% python3 -q
>>> import numpy as np
>>> np.set_printoptions(precision=3, suppress=True, linewidth=140, floatmode="fixed")
>>> def rnd(a):
...     return np.round(a, 3) + 0
... 
>>> M = np.load("sample6.npy")
>>> M
array([[ 1.782, -0.896, -0.570, -2.168],
       [-1.250,  0.832,  0.395, -2.567],
       [-0.389,  1.108,  1.044,  2.556],
       [-0.586, -1.813,  1.120,  2.029],
       [-0.876,  1.335, -2.140,  1.367],
       [ 1.874, -1.927,  0.881, -0.999],
       [ 1.984, -1.891, -0.890, -0.834],
       [ 0.299,  1.916,  1.163, -1.972],
       [ 0.691, -1.236, -2.210, -1.453],
       [-0.101,  2.256, -0.773,  1.817],
       [-1.822,  0.376,  2.285,  0.565],
       [-1.593,  1.155, -0.200,  2.256],
       [ 0.631, -1.522, -2.021, -1.483],
       [ 1.260,  2.258,  0.920,  1.211],
       [-0.124, -0.465,  2.956,  0.182],
       [ 0.573, -0.063, -2.049,  2.114],
       [-1.479, -0.974, -0.064,  2.421],
       [-2.538, -0.045, -0.406,  1.546]])
>>> out = np.array([[-2, -2, -1], [-3, 0, -2], [2, 0, 0], [3, -3, -3]])
>>> np.vstack([M, out.T]).shape
(21, 4)
>>> np.linalg.matrix_rank(M @ out)
np.int64(3)
>>> rnd(np.einsum("ij,ij->i", M, M))
array([9.003, 9.000, 9.002, 9.002, 8.998, 8.999, 9.000, 9.002, 9.000, 8.999, 9.002, 9.001, 8.998, 8.999, 9.003, 9.000, 9.001, 8.998])
>>> np.linalg.matrix_rank(np.vstack([M, out.T]))
np.int64(4)
>>> rnd(np.einsum("ij->j", M))
array([-1.664,  0.404, -0.559,  6.588])
>>> hat = M @ np.linalg.solve(M.T @ M, M.T)
>>> rnd(hat @ M[:, 0])
array([ 1.782, -1.250, -0.389, -0.586, -0.876,  1.874,  1.984,  0.299,  0.691, -0.101, -1.822, -1.593,  0.631,  1.260, -0.124,  0.573,
       -1.479, -2.538])
>>> np.allclose(hat @ hat, hat)
True
>>> rnd(np.linalg.eigvalsh(hat))
array([0.000, 0.000, 0.000, 0.000, 0.000, 0.000, 0.000, 0.000, 0.000, 0.000, 0.000, 0.000, 0.000, 0.000, 1.000, 1.000, 1.000, 1.000])
>>> np.trace(hat)
np.float64(4.0)
>>> cen = M - M.mean(axis=0)
>>> left, sig, Vt = np.linalg.svd(cen, full_matrices=False)
>>> (np.sign(left[:, 0]) == np.sign(left[0, 0])).astype(int)
array([1, 1, 0, 0, 0, 1, 1, 1, 1, 0, 0, 0, 1, 0, 0, 0, 0, 0])
>>> np.searchsorted(np.cumsum(sig ** 2) / (sig ** 2).sum(), 0.9) + 1
np.int64(4)
>>> rnd(Vt[0] * np.sign(Vt[0, np.abs(Vt[0]).argmax()]))
array([-0.473,  0.391,  0.198,  0.764])
>>> rnd(np.abs(Vt[-1]))
array([0.878, 0.206, 0.179, 0.392])
>>> dist = np.linalg.norm(M[:, None] - M[None], axis=-1)
>>> dist.mean(axis=1).argmax()
np.int64(1)
>>> dist[11].round(6).argsort(kind="stable")[:4]
array([11, 17,  2,  9])
>>> np.linalg.matrix_rank(dist ** 2)
np.int64(6)
>>> dist.shape
(18, 18)
>>> np.flatnonzero(dist[11] < dist.mean() / 2)
array([ 2, 11, 17])
>>> F = np.load("m.npy")
>>> F
array([[-0.256, -0.530, -2.554,  0.371, -1.148,  0.823],
       [ 0.005, -2.516,  1.087, -0.823,  0.007,  0.900],
       [-0.422, -1.522,  2.342,  0.987, -0.062, -0.207],
       [ 1.589,  0.673,  1.172, -1.428,  1.561,  0.416],
       [ 0.474, -2.305,  0.376,  1.797,  0.200,  0.223],
       [-2.514, -0.145,  0.495, -0.017,  1.302, -0.847],
       [ 1.276,  0.372, -0.944, -1.639,  1.021, -1.617],
       [ 0.546, -0.768,  0.113,  2.158, -1.848,  0.164],
       [ 0.563, -0.523,  0.043, -1.773, -0.839,  2.135],
       [-0.963,  1.140,  2.317,  0.065,  0.934,  0.728],
       [-0.827, -2.269,  1.076, -1.284,  0.159, -0.581],
       [ 2.224,  1.116, -0.708,  0.384,  0.271,  1.445],
       [-1.548,  0.166, -1.272,  1.634,  1.137,  0.997],
       [ 1.159, -0.052,  0.797, -0.952, -1.317,  2.093],
       [-2.395, -1.630, -0.222, -0.628,  0.209, -0.349],
       [-0.115, -1.898,  1.456,  1.303, -1.205, -0.336],
       [-0.878, -0.104,  0.426,  2.389, -1.240,  0.889],
       [-1.201,  2.361,  0.071,  0.625, -0.606, -1.106],
       [-0.339,  1.790, -1.434, -1.707, -0.791,  0.288],
       [ 2.061, -0.489, -1.738,  1.200,  0.197,  0.128],
       [ 1.788, -0.930, -0.672, -0.060,  2.083,  0.377],
       [-0.999, -1.737, -1.724, -0.112, -1.284,  0.593],
       [ 2.151,  0.928, -0.338,  0.442,  1.269, -1.262],
       [ 2.136, -0.263,  0.474,  1.107, -0.236, -1.691],
       [-0.800, -0.951,  1.283, -0.561, -2.326,  0.288],
       [ 0.804, -0.014, -0.801,  0.944,  1.145,  2.347],
       [-1.185,  1.198, -0.626, -0.570, -1.458,  1.821],
       [ 1.111, -2.256,  0.295, -1.475, -0.409,  0.494],
       [ 0.928,  0.843,  0.310, -1.559, -2.146, -0.544],
       [ 0.860,  1.055,  0.374,  0.221, -0.271, -2.624],
       [-1.132, -0.393, -0.473,  0.826,  2.453, -0.801],
       [ 0.852,  0.918, -1.979,  0.102,  0.960, -1.606],
       [-0.770,  0.482, -1.734,  0.681, -2.119, -0.462],
       [ 0.458,  2.555,  0.218, -0.154,  1.163, -0.915],
       [ 0.326,  0.869,  1.031, -0.005,  0.955, -2.483],
       [-0.526, -0.895,  1.523, -1.915,  1.323,  0.427],
       [ 2.739,  0.303,  0.273, -0.286,  0.916,  0.639],
       [ 0.751,  0.363, -2.531, -0.170, -0.987, -0.945],
       [-2.139,  0.242,  1.985,  0.208,  0.467, -0.408],
       [ 0.509,  1.194,  2.400, -0.325, -0.650, -1.015],
       [-0.426, -0.661, -2.352,  0.737, -0.520,  1.426],
       [ 0.136,  0.287,  0.835, -1.098,  2.411, -1.087],
       [ 1.321, -1.331,  1.383, -1.338, -0.765, -1.094],
       [ 2.007, -0.116,  0.845, -0.386, -0.699, -1.899],
       [ 2.162, -0.846,  0.785,  1.692, -0.198,  0.304],
       [ 2.223, -1.562,  0.598,  0.645,  0.132,  0.910],
       [ 0.257, -0.417,  0.786,  2.161, -1.355,  1.279],
       [-1.391, -1.437,  0.970, -1.011,  0.784, -1.557],
       [ 1.870, -1.220,  1.671, -0.078, -0.979, -0.511]])
>>> vec = np.array([2, 5, 2, 3, 0, 3])
>>> rhs = F @ vec
>>> c, lr = np.zeros(6), 1 / np.linalg.norm(F, 2) ** 2
>>> for i in range(25):
...     c -= lr * F.T @ (F @ c - rhs)
...     if i % 5 == 0: print(i, round(np.linalg.norm(F @ c - rhs), 3))
... 
0 23.706
5 0.943
10 0.039
15 0.002
20 0.0
>>> rnd(c)
array([2.000, 5.000, 2.000, 3.000, 0.000, 3.000])
